$ ipython --no-banner

In [1]: import numpy as np

In [2]: import numpy.linalg as la

In [3]: np.set_printoptions(precision=2, suppress=True, linewidth=120, legacy="1.25")

In [4]: W0 = np.loadtxt("run9.csv", delimiter=",")

In [5]: W0
Out[5]: 
array([[-0.8, -0.1, -0.2, -1.1, -0.6,  0.1,  0.8,  1.6,  0.3],
       [-0.2, -0.3, -1.1, -0.3, -1.7, -0.4,  2.3,  1.7,  1.7],
       [-1. ,  0.2,  0.6,  2.4,  0.6, -0.9, -1.1,  0.4,  1.8],
       [-0.8,  0. , -1.7, -1.2,  1.2,  0.2, -0.3, -0.1, -0.2],
       [ 0.4,  1.6,  1.3,  0.2,  0.3,  0. ,  1.8,  0.6,  0.8],
       [-0.6, -0.8,  0.8, -0.2,  0.3, -2.3,  0.2,  0.8,  0.4],
       [ 1.9,  1.8, -1.6, -0.1,  0.7,  0. , -0.1,  0.8, -0.9],
       [-0.8, -0.5, -0.4,  0.4,  0.1, -0.3, -0.1, -0.4,  0.2],
       [ 0.7, -1.2, -0.5,  0.3,  0.6,  0.2, -1.3, -1. , -0.5],
       [ 0.4, -0.2,  0.7, -1.3,  0. ,  0.6,  0.1,  0.1, -0.4],
       [-0.2, -1.7, -0.4,  0.1, -1.2, -0.3, -0.6,  0.6, -0.4],
       [ 1.4, -0.6,  0.5, -0.7, -1.1, -1.3,  0.9, -0.9, -0.4]])

In [6]: rng = np.random.default_rng(5272)

In [7]: z = rng.permutation(9)

In [8]: B = W0[:, z] * rng.choice([-1, 1], 9)

In [9]: print(B)
[[-0.8  0.8 -0.2 -0.6  0.3  0.1  0.1  1.6 -1.1]
 [-2.3  0.2 -1.1 -1.7  1.7 -0.4  0.3  1.7 -0.3]
 [ 1.1  1.   0.6  0.6  1.8 -0.9 -0.2  0.4  2.4]
 [ 0.3  0.8 -1.7  1.2 -0.2  0.2 -0.  -0.1 -1.2]
 [-1.8 -0.4  1.3  0.3  0.8  0.  -1.6  0.6  0.2]
 [-0.2  0.6  0.8  0.3  0.4 -2.3  0.8  0.8 -0.2]
 [ 0.1 -1.9 -1.6  0.7 -0.9  0.  -1.8  0.8 -0.1]
 [ 0.1  0.8 -0.4  0.1  0.2 -0.3  0.5 -0.4  0.4]
 [ 1.3 -0.7 -0.5  0.6 -0.5  0.2  1.2 -1.   0.3]
 [-0.1 -0.4  0.7  0.  -0.4  0.6  0.2  0.1 -1.3]
 [ 0.6  0.2 -0.4 -1.2 -0.4 -0.3  1.7  0.6  0.1]
 [-0.9 -1.4  0.5 -1.1 -0.4 -1.3  0.6 -0.9 -0.7]]

In [10]: U, _, Vh = la.svd(W0.T @ B)

In [11]: print(z)
[6 0 2 4 8 5 1 7 3]

In [12]: np.round(la.lstsq(W0, B)[0], 2) + 0
Out[12]: 
array([[ 0., -1.,  0.,  0.,  0.,  0.,  0.,  0.,  0.],
       [ 0.,  0.,  0.,  0.,  0.,  0., -1.,  0.,  0.],
       [ 0.,  0.,  1.,  0.,  0.,  0.,  0.,  0.,  0.],
       [ 0.,  0.,  0.,  0.,  0.,  0.,  0.,  0.,  1.],
       [ 0.,  0.,  0.,  1.,  0.,  0.,  0.,  0.,  0.],
       [ 0.,  0.,  0.,  0.,  0.,  1.,  0.,  0.,  0.],
       [-1.,  0.,  0.,  0.,  0.,  0.,  0.,  0.,  0.],
       [ 0.,  0.,  0.,  0.,  0.,  0.,  0.,  1.,  0.],
       [ 0.,  0.,  0.,  0.,  1.,  0.,  0.,  0.,  0.]])

In [13]: np.round(U @ Vh, 2) + 0
Out[13]: 
array([[ 0., -1.,  0.,  0.,  0.,  0.,  0.,  0.,  0.],
       [ 0.,  0.,  0.,  0.,  0.,  0., -1.,  0.,  0.],
       [ 0.,  0.,  1.,  0.,  0.,  0.,  0.,  0.,  0.],
       [ 0.,  0.,  0.,  0.,  0.,  0.,  0.,  0.,  1.],
       [ 0.,  0.,  0.,  1.,  0.,  0.,  0.,  0.,  0.],
       [ 0.,  0.,  0.,  0.,  0.,  1.,  0.,  0.,  0.],
       [-1.,  0.,  0.,  0.,  0.,  0.,  0.,  0.,  0.],
       [ 0.,  0.,  0.,  0.,  0.,  0.,  0.,  1.,  0.],
       [ 0.,  0.,  0.,  0.,  1.,  0.,  0.,  0.,  0.]])
